In [1]: import numpy as np

In [2]: import numpy.linalg as la

In [3]: np.set_printoptions(precision=3, suppress=True, linewidth=120)

In [4]: A = np.load("sample3.npy")

In [5]: A
Out[5]: 
array([[ 0.064,  0.016, -0.096,  0.225],
       [ 0.016,  0.004, -0.024,  0.056],
       [-0.096, -0.024,  0.145, -0.337],
       [ 0.225,  0.056, -0.337,  0.787]])

In [6]: rng = np.random.default_rng(75889)

In [7]: labels = rng.permutation(4)

In [8]: labels
Out[8]: array([3, 2, 0, 1])

In [9]: B = A[labels][:, labels]

In [10]: print(round(np.trace(B), 3))
1.0

In [11]: np.round(la.det(B), 3), np.round(la.det(A[labels]), 3)
Out[11]: (np.float64(-0.0), np.float64(-0.0))

In [12]: la.lstsq(A[:-1].T, A[-1])[2]
Out[12]: np.int32(1)

In [13]: A @ la.pinv(A) @ A
Out[13]: 
array([[ 0.064,  0.016, -0.096,  0.225],
       [ 0.016,  0.004, -0.024,  0.056],
       [-0.096, -0.024,  0.145, -0.337],
       [ 0.225,  0.056, -0.337,  0.787]])

In [14]: np.round(np.trace(la.pinv(A) @ A), 3)
Out[14]: np.float64(1.0)

In [15]: np.allclose(A[:-1].T @ la.lstsq(A[:-1].T, A[-1])[0], A[-1])
Out[15]: True

In [16]: x0 = np.array([1, 2, 3, 2])

In [17]: (A * x0).sum(axis=1)
Out[17]: array([ 0.257,  0.064, -0.386,  0.9  ])

In [18]: (A @ x0).argmax()
Out[18]: np.int64(3)

In [19]: la.norm(A @ x0) <= la.norm(A, 2) * la.norm(x0) + 1e-9
Out[19]: np.True_

In [20]: J = np.load("run5.npy")

In [21]: J
Out[21]: 
array([[ 0, -2, -6],
       [ 2,  0,  1],
       [ 6, -1,  0]])

In [22]: print(np.round(np.sort(np.abs(la.eigvals(J))), 3) + 0)
[0.    6.403 6.403]

In [23]: np.trace(J)
Out[23]: np.int64(0)

In [24]: la.matrix_power(J, 2)
Out[24]: 
array([[-40,   6,  -2],
       [  6,  -5, -12],
       [ -2, -12, -37]])

In [25]: print((J - J.T) / 2)
[[ 0. -2. -6.]
 [ 2.  0.  1.]
 [ 6. -1.  0.]]

In [26]: np.allclose(J @ J.T, J.T @ J)
Out[26]: True

In [27]: np.round(la.det(J), 3)
Out[27]: np.float64(-0.0)

In [28]: (J + J.T) / 2
Out[28]: 
array([[0., 0., 0.],
       [0., 0., 0.],
       [0., 0., 0.]])
